>>> import numpy as np
>>> np.set_printoptions(precision=1, suppress=True, linewidth=200, legacy="1.25")
>>> def rnd(a):
...     return np.round(a, 1) + 0
... 
>>> m1 = np.load("block7.npy")
>>> m1
array([[2.2, 0.4, 0. ],
       [0.4, 2.7, 0.1],
       [0. , 0.1, 2. ]])
>>> # symmetric
>>> evals, evecs = np.linalg.eigh(m1)
>>> rnd(evecs.T @ evecs)
array([[1., 0., 0.],
       [0., 1., 0.],
       [0., 0., 1.]])
>>> rnd(evecs @ np.diag(evals) @ evecs.T)
array([[2.2, 0.4, 0. ],
       [0.4, 2.7, 0.1],
       [0. , 0.1, 2. ]])
>>> print(rnd(np.abs(evecs[:, -1])))
[0.5 0.9 0.1]
>>> (evals > 1e-8).sum(), (evals < -1e-8).sum()
(3, 0)
>>> np.abs(evecs[:, -1]).round(6).argmax()
1
>>> low = np.linalg.cholesky(m1)
>>> rnd(low)
array([[1.5, 0. , 0. ],
       [0.3, 1.6, 0. ],
       [0. , 0.1, 1.4]])
>>> print(rnd(np.diag(low) ** 2))
[2.2 2.6 2. ]
>>> O, evecs = np.linalg.qr(low[:, :2])[0], np.linalg.qr(low[:, 2:])[0]
>>> s = np.linalg.svd(O.T @ evecs, compute_uv=False)
>>> rnd(np.linalg.norm(O @ O.T - evecs @ evecs.T, 2))
1.0
>>> rnd(np.degrees(np.arccos(s.clip(0, 1))))
array([87.8])
>>> evals, evecs = np.linalg.eigh(m1)
>>> x0 = np.array([0, 3, 3])
>>> rnd(np.linalg.eigvalsh(m1[1:, 1:]))
array([2. , 2.7])
>>> rnd(evecs * np.sqrt(evals) @ evecs.T)
array([[1.5, 0.1, 0. ],
       [0.1, 1.6, 0. ],
       [0. , 0. , 1.4]])
>>> rnd(evecs * np.abs(evals) @ evecs.T)
array([[2.2, 0.4, 0. ],
       [0.4, 2.7, 0.1],
       [0. , 0.1, 2. ]])
>>> Y = m1 / np.sqrt((m1 ** 2).mean(axis=1, keepdims=True))
>>> print(rnd(np.linalg.norm(Y, axis=1)))
[1.7 1.7 1.7]
>>> np.linalg.matrix_rank(m1 - m1.mean(axis=1, keepdims=True))
2
>>> Y = np.array([[-1.0], [-1.2], [-0.6]])
>>> basis = np.array([[-0.5, -1.3, -0.1]])
>>> arr = Y @ basis
>>> rnd(arr)
array([[0.5, 1.3, 0.1],
       [0.6, 1.6, 0.1],
       [0.3, 0.8, 0.1]])
>>> # looks like rank 1
>>> Y = arr / np.linalg.norm(arr, axis=1, keepdims=True)
>>> gram = Y @ Y.T
>>> print((gram - 2 * np.eye(3)).round(6).argmax(axis=1))
[1 0 0]
>>> rnd(gram[1])
array([1., 1., 1.])
>>> np.argwhere(np.triu(np.abs(gram) > 0.95, 1))
array([[0, 1],
       [0, 2],
       [1, 2]])
>>> rnd(gram)
array([[1., 1., 1.],
       [1., 1., 1.],
       [1., 1., 1.]])
>>> O, _ = np.linalg.qr(np.array([[-0.5, -0.1], [1.6, -0.6], [-0.7, -0.1]]))
>>> F = O @ O.T
>>> rnd(F)
array([[0.4, 0. , 0.5],
       [0. , 1. , 0. ],
       [0.5, 0. , 0.6]])
>>> # symmetric, so the eigenvalues are real
>>> evals, evecs = np.linalg.eigh(F)
>>> rnd(evecs.T @ F @ evecs)
array([[0., 0., 0.],
       [0., 1., 0.],
       [0., 0., 1.]])
>>> rnd(np.linalg.eigvalsh(F + -1 * np.eye(3)))
array([-1.,  0.,  0.])
>>> np.linalg.lstsq(F[:-1].T, F[-1])[2]
2
>>> np.abs(np.diag(np.linalg.qr(F)[1])) > 1e-9
array([ True,  True, False])
>>> np.allclose(F[:-1].T @ np.linalg.lstsq(F[:-1].T, F[-1])[0], F[-1])
True
>>> print(np.unique(F.round(6), axis=0).shape)
(3, 3)
>>> rk = np.linalg.matrix_rank(F)
>>> rk
2
>>> N = np.linalg.svd(F)[2][rk:].T
>>> print([int(np.linalg.matrix_rank(np.delete(F, i, axis=0))) for i in range(3)])
[2, 2, 2]
>>> [int(np.linalg.matrix_rank(F[:i])) for i in range(1, len(F) + 1)]
[1, 2, 2]
>>> rnd(F @ N)
array([[0.],
       [0.],
       [0.]])
>>> N.shape
(3, 1)
>>> rnd(N[:, 0] / N[np.abs(N[:, 0]).round(6).argmax(), 0])
array([ 1. ,  0. , -0.8])
>>> X = np.array([[3, 0, 0, 0], [0, 3, 0, 0], [0, 0, 3, 0], [0, 0, 0, 3]])
>>> evals, evecs = np.linalg.eigvalsh(X)
Traceback (most recent call last):
  File "<python-input-58>", line 1, in <module>
    evals, evecs = np.linalg.eigvalsh(X)
    ^^^^^^^^^^^^
ValueError: too many values to unpack (expected 2)
>>> evals, evecs = np.linalg.eigh(X)
>>> rnd(np.linalg.svd(X, compute_uv=False))
array([3., 3., 3., 3.])
>>> evecs @ np.diag(evals) @ evecs.T
array([[3., 0., 0., 0.],
       [0., 3., 0., 0.],
       [0., 0., 3., 0.],
       [0., 0., 0., 3.]])
>>> (evals > 1e-8).sum(), (evals < -1e-8).sum()
(4, 0)
>>> rnd(np.linalg.eigvalsh(X + 4 * np.eye(4)))
array([7., 7., 7., 7.])
>>> x0 = np.ones(4)
>>> for _ in range(7):
...     x0 = X @ x0
...     x0 /= np.linalg.norm(x0)
...     print(round(x0 @ X @ x0, 1))
... 
3.0
3.0
3.0
3.0
3.0
3.0
3.0
>>> rnd(np.linalg.eigvalsh(X)[-1])
3.0
>>> evals, evecs = np.linalg.eigh(F)
>>> x0 = np.array([-3, 0, -1])
>>> rnd(np.linalg.eigvalsh(F[1:, 1:]))
array([0.6, 1. ])
>>> rnd(np.abs(F).sum(axis=1).max()), rnd(np.abs(evals).max())
(1.1, 1.0)
>>> rnd(x0 @ F @ x0 / (x0 @ x0)), rnd(evals[0]), rnd(evals[-1])
(0.7, 0.0, 1.0)
>>> rnd(evecs * np.maximum(evals, 0) @ evecs.T)
array([[0.4, 0. , 0.5],
       [0. , 1. , 0. ],
       [0.5, 0. , 0.6]])
>>> evals, evecs = np.linalg.eigh(X)
>>> x0 = np.array([-1, 2, 0, 0])
>>> evecs * np.maximum(evals, 0) @ evecs.T
array([[3., 0., 0., 0.],
       [0., 3., 0., 0.],
       [0., 0., 3., 0.],
       [0., 0., 0., 3.]])
>>> print(evecs * np.abs(evals) @ evecs.T)
[[3. 0. 0. 0.]
 [0. 3. 0. 0.]
 [0. 0. 3. 0.]
 [0. 0. 0. 3.]]
